$ ipython --no-banner

In [1]: import numpy as np

In [2]: np.set_printoptions(precision=2, suppress=True, linewidth=140, legacy="1.25")

In [3]: def tidy(a):
   ...:     return np.round(a, 2) + 0
   ...: 

In [4]: Y = np.array([[1.2], [-0.7], [0.9], [-0.7], [-0.3], [-1.2], [1.9], [0.5], [-0.5]])

In [5]: Z = np.array([[1.5, 0.8, 0.6, 1.5, 3.5, -0.5]])

In [6]: W0 = Y @ Z

In [7]: tidy(W0)
Out[7]: 
array([[ 1.8 ,  0.96,  0.72,  1.8 ,  4.2 , -0.6 ],
       [-1.05, -0.56, -0.42, -1.05, -2.45,  0.35],
       [ 1.35,  0.72,  0.54,  1.35,  3.15, -0.45],
       [-1.05, -0.56, -0.42, -1.05, -2.45,  0.35],
       [-0.45, -0.24, -0.18, -0.45, -1.05,  0.15],
       [-1.8 , -0.96, -0.72, -1.8 , -4.2 ,  0.6 ],
       [ 2.85,  1.52,  1.14,  2.85,  6.65, -0.95],
       [ 0.75,  0.4 ,  0.3 ,  0.75,  1.75, -0.25],
       [-0.75, -0.4 , -0.3 , -0.75, -1.75,  0.25]])

In [8]: tidy(W0.reshape(2, -1))
Out[8]: 
array([[ 1.8 ,  0.96,  0.72,  1.8 ,  4.2 , -0.6 , -1.05, -0.56, -0.42, -1.05, -2.45,  0.35,  1.35,  0.72,  0.54,  1.35,  3.15, -0.45,
        -1.05, -0.56, -0.42, -1.05, -2.45,  0.35, -0.45, -0.24, -0.18],
       [-0.45, -1.05,  0.15, -1.8 , -0.96, -0.72, -1.8 , -4.2 ,  0.6 ,  2.85,  1.52,  1.14,  2.85,  6.65, -0.95,  0.75,  0.4 ,  0.3 ,
         0.75,  1.75, -0.25, -0.75, -0.4 , -0.3 , -0.75, -1.75,  0.25]])

In [9]: tidy(W0.ravel(order="F"))
Out[9]: 
array([ 1.8 , -1.05,  1.35, -1.05, -0.45, -1.8 ,  2.85,  0.75, -0.75,  0.96, -0.56,  0.72, -0.56, -0.24, -0.96,  1.52,  0.4 , -0.4 ,  0.72,
       -0.42,  0.54, -0.42, -0.18, -0.72,  1.14,  0.3 , -0.3 ,  1.8 , -1.05,  1.35, -1.05, -0.45, -1.8 ,  2.85,  0.75, -0.75,  4.2 , -2.45,
        3.15, -2.45, -1.05, -4.2 ,  6.65,  1.75, -1.75, -0.6 ,  0.35, -0.45,  0.35,  0.15,  0.6 , -0.95, -0.25,  0.25])

In [10]: T = W0.reshape(9, 2, -1)

In [11]: tidy(np.einsum("ihd,ihd->ih", T, T))
Out[11]: 
array([[ 4.68, 21.24],
       [ 1.59,  7.23],
       [ 2.63, 11.95],
       [ 1.59,  7.23],
       [ 0.29,  1.33],
       [ 4.68, 21.24],
       [11.73, 53.25],
       [ 0.81,  3.69],
       [ 0.81,  3.69]])

In [12]: print(np.einsum("ihd,jhd->hij", T, T).shape)
(2, 9, 9)

In [13]: tidy(T.transpose(1, 0, 2))
Out[13]: 
array([[[ 1.8 ,  0.96,  0.72],
        [-1.05, -0.56, -0.42],
        [ 1.35,  0.72,  0.54],
        [-1.05, -0.56, -0.42],
        [-0.45, -0.24, -0.18],
        [-1.8 , -0.96, -0.72],
        [ 2.85,  1.52,  1.14],
        [ 0.75,  0.4 ,  0.3 ],
        [-0.75, -0.4 , -0.3 ]],

       [[ 1.8 ,  4.2 , -0.6 ],
        [-1.05, -2.45,  0.35],
        [ 1.35,  3.15, -0.45],
        [-1.05, -2.45,  0.35],
        [-0.45, -1.05,  0.15],
        [-1.8 , -4.2 ,  0.6 ],
        [ 2.85,  6.65, -0.95],
        [ 0.75,  1.75, -0.25],
        [-0.75, -1.75,  0.25]]])

In [14]: print(np.linalg.matrix_rank(W0, rtol=0.1))
1

In [15]: print(np.linalg.cond(W0) > 100)
True

In [16]: rank = np.linalg.matrix_rank(W0)

In [17]: rank
Out[17]: 1

In [18]: ns = np.linalg.svd(W0)[2][rank:].T

In [19]: [int(np.linalg.matrix_rank(W0[:i])) for i in range(1, len(W0) + 1)]
Out[19]: [1, 1, 1, 1, 1, 1, 1, 1, 1]

In [20]: np.linalg.matrix_rank(W0.T @ W0), np.linalg.matrix_rank(W0 @ W0.T)
Out[20]: (1, 1)

In [21]: U, s, vt = np.linalg.svd(W0)

In [22]: np.argmax(s[:-1] / (s[1:] + 1e-6)) + 1
Out[22]: 1

In [23]: print(tidy(s))
[12.64  0.    0.    0.    0.    0.  ]

In [24]: Y = U[:, :1] @ np.diag(s[:1]) @ vt[:1]

In [25]: tidy(np.linalg.norm(W0 - Y) / np.linalg.norm(W0))
Out[25]: 0.0

In [26]: np.linalg.matrix_rank(W0, rtol=0.05)
Out[26]: 1

In [27]: data = np.load("layer10.npy")

In [28]: print(data)
[[1.   0.5  0.25 0.12 0.06 0.03 0.02 0.01 0.   0.   0.   0.   0.   0.   0.  ]
 [0.5  1.   0.5  0.25 0.12 0.06 0.03 0.02 0.01 0.   0.   0.   0.   0.   0.  ]
 [0.25 0.5  1.   0.5  0.25 0.12 0.06 0.03 0.02 0.01 0.   0.   0.   0.   0.  ]
 [0.12 0.25 0.5  1.   0.5  0.25 0.12 0.06 0.03 0.02 0.01 0.   0.   0.   0.  ]
 [0.06 0.12 0.25 0.5  1.   0.5  0.25 0.12 0.06 0.03 0.02 0.01 0.   0.   0.  ]
 [0.03 0.06 0.12 0.25 0.5  1.   0.5  0.25 0.12 0.06 0.03 0.02 0.01 0.   0.  ]
 [0.02 0.03 0.06 0.12 0.25 0.5  1.   0.5  0.25 0.12 0.06 0.03 0.02 0.01 0.  ]
 [0.01 0.02 0.03 0.06 0.12 0.25 0.5  1.   0.5  0.25 0.12 0.06 0.03 0.02 0.01]
 [0.   0.01 0.02 0.03 0.06 0.12 0.25 0.5  1.   0.5  0.25 0.12 0.06 0.03 0.02]
 [0.   0.   0.01 0.02 0.03 0.06 0.12 0.25 0.5  1.   0.5  0.25 0.12 0.06 0.03]
 [0.   0.   0.   0.01 0.02 0.03 0.06 0.12 0.25 0.5  1.   0.5  0.25 0.12 0.06]
 [0.   0.   0.   0.   0.01 0.02 0.03 0.06 0.12 0.25 0.5  1.   0.5  0.25 0.12]
 [0.   0.   0.   0.   0.   0.01 0.02 0.03 0.06 0.12 0.25 0.5  1.   0.5  0.25]
 [0.   0.   0.   0.   0.   0.   0.01 0.02 0.03 0.06 0.12 0.25 0.5  1.   0.5 ]
 [0.   0.   0.   0.   0.   0.   0.   0.01 0.02 0.03 0.06 0.12 0.25 0.5  1.  ]]

In [29]: evals, evecs = np.linalg.eigh(data)

In [30]: np.abs(evecs[:, -1]).round(6).argmax()
Out[30]: 7

In [31]: tidy(evals.sum()), np.trace(data)
Out[31]: (15.0, 15.0)

In [32]: tidy(np.linalg.eigvalsh(data @ data))
Out[32]: array([0.12, 0.12, 0.13, 0.14, 0.18, 0.22, 0.28, 0.38, 0.57, 0.89, 1.41, 2.25, 3.68, 5.77, 7.93])

In [33]: print(tidy(np.abs(evecs[:, -1])))
[0.11 0.17 0.21 0.26 0.29 0.31 0.33 0.34 0.33 0.31 0.29 0.26 0.21 0.17 0.11]

In [34]: np.unique(evals.round(6) + 0, return_counts=True)[1]
Out[34]: array([1, 1, 1, 1, 1, 1, 1, 1, 1, 1, 1, 1, 1, 1, 1])

In [35]: (evals > 1e-8).sum(), (evals < -1e-8).sum()
Out[35]: (15, 0)

In [36]: tidy(np.linalg.eigvalsh(data + -3 * np.eye(15)))
Out[36]: array([-2.66, -2.65, -2.64, -2.62, -2.58, -2.53, -2.47, -2.38, -2.25, -2.06, -1.81, -1.5 , -1.08, -0.6 , -0.18])

In [37]: r0, g = data[7], data[10]

In [38]: tidy(r0 @ r0)
Out[38]: 1.66

In [39]: p = (r0 @ g) / (r0 @ r0) * r0

In [40]: print(tidy(np.linalg.norm(r0 + g) ** 2 + np.linalg.norm(r0 - g) ** 2))
6.65

In [41]: O, evecs = np.linalg.qr(data[:, :1])[0], np.linalg.qr(data[:, 1:])[0]

In [42]: s = np.linalg.svd(O.T @ evecs, compute_uv=False)

In [43]: (s > 0.9).sum()
Out[43]: 0

In [44]: tidy(np.linalg.norm(O @ O.T - evecs @ evecs.T, 2))
Out[44]: 1.0

In [45]: print(tidy(np.degrees(np.arccos(s.clip(0, 1)))))
[35.53]

In [46]: low = np.linalg.cholesky(data)

In [47]: tidy(np.prod(np.diag(low)) ** 2), tidy(np.linalg.det(data))
Out[47]: (0.02, 0.02)

In [48]: O, r_ = np.linalg.qr(data)

In [49]: tidy(np.abs(np.diag(r_)))
Out[49]: array([1.15, 0.75, 0.75, 0.75, 0.75, 0.75, 0.75, 0.75, 0.75, 0.75, 0.75, 0.75, 0.75, 0.73, 0.67])

In [50]: tidy(abs(r_[0, 0])), tidy(np.linalg.norm(data[:, 0]))
Out[50]: (1.15, 1.15)

In [51]: tidy(np.trace(O @ O.T))
Out[51]: 15.0

In [52]: print(O.shape, r_.shape)
(15, 15) (15, 15)

In [53]: K = np.loadtxt("test14.csv", delimiter=",")

In [54]: K
Out[54]: 
array([[ 0.1 , -0.2 ,  0.3 ,  0.3 ,  1.9 , -8.11, -0.2 , -0.5 , -0.4 , -0.4 ,  1.  ,  0.6 , -2.  , -0.7 ],
       [ 0.2 , -1.4 , -0.7 , -1.3 ,  0.4 ,  0.01,  1.5 ,  0.6 , -1.5 ,  0.9 ,  1.1 , -0.2 ,  0.  , -0.8 ],
       [ 0.8 , -0.1 ,  0.3 ,  0.1 , -0.1 ,  2.37, -0.7 , -0.4 , -1.  , -0.1 ,  0.3 ,  0.5 ,  0.6 , -0.1 ],
       [ 1.2 , -1.3 , -0.1 , -1.4 , -1.2 , -0.52,  2.1 , -0.2 ,  0.9 ,  0.3 , -0.9 ,  1.3 , -0.1 , -0.4 ],
       [-1.1 , -2.4 ,  1.5 ,  0.  , -0.1 , -0.17, -0.7 , -1.4 ,  1.7 ,  0.1 , -1.6 ,  0.6 ,  0.  ,  1.2 ],
       [-0.9 ,  0.7 , -1.  , -1.  , -0.9 , -1.88, -0.3 ,  0.  ,  0.1 , -0.4 , -0.4 ,  1.  , -0.5 ,  1.1 ],
       [ 1.7 , -0.1 ,  0.6 ,  1.7 ,  0.4 , -0.05,  0.7 , -0.1 , -0.6 , -1.3 ,  0.3 ,  0.  ,  0.  , -0.8 ],
       [-1.2 , -0.5 ,  0.9 ,  0.8 , -0.3 ,  5.58, -0.5 ,  0.1 ,  1.1 , -1.4 , -0.1 , -0.4 ,  1.4 ,  1.5 ],
       [-0.7 ,  2.1 , -0.3 , -2.4 , -1.2 ,  3.21,  1.6 ,  0.7 , -0.4 , -0.1 ,  0.8 , -2.1 ,  0.8 , -0.9 ],
       [ 0.1 , -1.8 , -1.2 , -1.9 , -1.2 , -0.14,  0.4 , -0.7 ,  0.4 , -0.5 , -0.5 , -0.5 ,  0.  , -0.5 ],
       [ 0.2 , -1.4 ,  0.8 , -1.  , -1.8 ,  2.37,  1.4 ,  0.6 , -0.2 ,  1.  , -0.8 ,  0.1 ,  0.6 ,  0.3 ],
       [-2.7 , -0.7 , -1.5 , -0.4 ,  0.  ,  3.23, -1.4 , -0.8 ,  1.5 , -1.5 ,  0.5 ,  0.5 ,  0.8 , -1.3 ],
       [-0.5 , -0.3 , -2.  , -0.8 ,  0.1 , -2.71,  1.2 ,  1.7 ,  0.2 , -0.3 ,  0.2 , -0.2 , -0.7 , -0.5 ],
       [ 1.5 , -0.4 , -0.2 , -0.1 ,  0.5 , -4.12, -0.1 , -0.4 ,  0.7 , -1.  ,  0.9 , -0.5 , -1.  ,  0.4 ],
       [ 0.7 ,  0.8 ,  1.7 , -0.1 ,  0.4 ,  4.85, -2.  , -0.7 , -0.1 ,  0.8 ,  0.  ,  1.3 ,  1.2 ,  1.7 ],
       [ 0.5 ,  0.  ,  0.8 ,  0.7 , -0.1 ,  6.95, -1.9 , -0.7 ,  0.  ,  0.2 ,  0.2 , -1.7 ,  1.7 ,  0.9 ],
       [-1.3 ,  0.9 , -1.1 , -1.5 ,  0.4 , -0.75,  0.  ,  0.6 , -1.2 , -2.2 , -0.4 ,  1.1 , -0.2 ,  1.6 ]])

In [55]: Y = np.c_[K[:, :10] @ np.array([[1, 2, 0, 3, 1, 2, 2, 0, 3, 0],
    ...:     [3, 3, 1, 0, 1, 1, 0, 2, 3, 1],
    ...:     [1, 1, 1, 2, 2, 0, 1, 0, 1, 2],
    ...:     [3, 3, 2, 2, 2, 2, 3, 3, 3, 0],
    ...:     [1, 2, 1, 1, 1, 3, 1, 3, 1, 3],
    ...:     [0, 1, 0, 1, 2, 0, 3, 0, 3, 2],
    ...:     [2, 2, 2, 0, 3, 2, 3, 1, 2, 1],
    ...:     [3, 3, 2, 2, 2, 3, 3, 3, 1, 3],
    ...:     [1, 3, 0, 0, 3, 0, 2, 0, 2, 3],
    ...:     [2, 2, 0, 1, 1, 1, 2, 1, 1, 3]]), np.array([2, 1, 3, 1, 0, 0, -2, 0, 0, 1, -1, 3, -3, -1, -1, 1, 2])]

In [56]: tidy(Y)
Out[56]: 
array([[ -0.5 ,  -7.41,   1.2 ,  -6.11, -16.42,   4.  , -24.73,   4.1 , -23.63, -14.22,   2.  ],
       [ -3.1 ,  -5.49,  -0.1 ,  -0.89,  -2.68,   3.3 ,   1.33,  -1.3 ,  -6.27,  -0.08,   1.  ],
       [ -2.8 ,  -1.73,  -1.9 ,   4.57,   0.14,  -1.3 ,   3.71,  -2.2 ,   5.81,  -0.26,   3.  ],
       [ -3.1 ,  -1.82,  -1.6 ,  -1.22,   3.56,  -1.4 ,   3.44,  -8.6 ,  -1.26,  -1.04,   1.  ],
       [-10.6 ,  -8.57,  -5.2 ,  -3.27,  -0.64, -10.4 ,  -4.01,  -9.9 ,  -8.91,   0.46,   0.  ],
       [ -5.  ,  -8.48,  -3.8 ,  -9.88,  -9.86,  -6.8 , -13.84,  -5.  , -11.94,  -8.96,   0.  ],
       [  5.4 ,   6.25,   5.5 ,   8.55,   5.3 ,   7.7 ,   7.35,   5.2 ,   9.55,  -3.1 ,  -2.  ],
       [ -2.1 ,   4.18,   0.9 ,   3.88,  13.16,  -4.3 ,  15.54,  -1.1 ,  14.54,  10.46,   0.  ],
       [  1.6 ,   2.11,   0.4 ,  -4.19,   6.12,  -2.5 ,   5.43,  -3.  ,   8.13,   6.52,   0.  ],
       [-15.3 , -15.74,  -8.6 ,  -9.14,  -8.88, -10.8 ,  -9.42, -15.1 , -13.22, -10.08,   1.  ],
       [ -1.6 ,  -1.23,  -0.4 ,   2.97,   7.14,  -2.8 ,  11.11,  -7.  ,   3.51,   5.14,  -1.  ],
       [-14.2 , -10.67,  -7.4 , -11.77,  -3.54, -13.6 ,  -5.01,  -7.9 ,  -5.31,  -1.04,   3.  ],
       [  1.4 ,  -1.31,   2.  ,  -6.61,  -4.42,   4.6 ,  -4.93,   3.3 , -10.63,  -3.42,  -3.  ],
       [ -2.4 ,  -3.12,  -1.3 ,  -1.52,  -7.24,   1.5 , -11.46,  -1.9 ,  -9.26,  -9.74,  -1.  ],
       [  0.3 ,   6.05,  -2.7 ,   9.95,   7.9 ,  -2.1 ,  11.05,  -0.8 ,  16.75,  13.1 ,  -1.  ],
       [ -2.2 ,   5.15,  -3.1 ,  10.15,  10.4 ,  -3.6 ,  17.25,  -2.  ,  20.85,  11.8 ,   1.  ],
       [ -7.6 , -11.65,  -1.6 , -10.45, -11.3 ,  -3.9 , -15.05,  -1.9 , -12.65, -10.  ,   2.  ]])

In [57]: np.linalg.matrix_rank(np.c_[K, Y])
Out[57]: 15

In [58]: tidy(np.linalg.norm(Y - K @ np.linalg.lstsq(K, Y)[0], axis=0))
Out[58]: array([0.  , 0.  , 0.  , 0.  , 0.  , 0.  , 0.  , 0.  , 0.  , 0.  , 3.62])
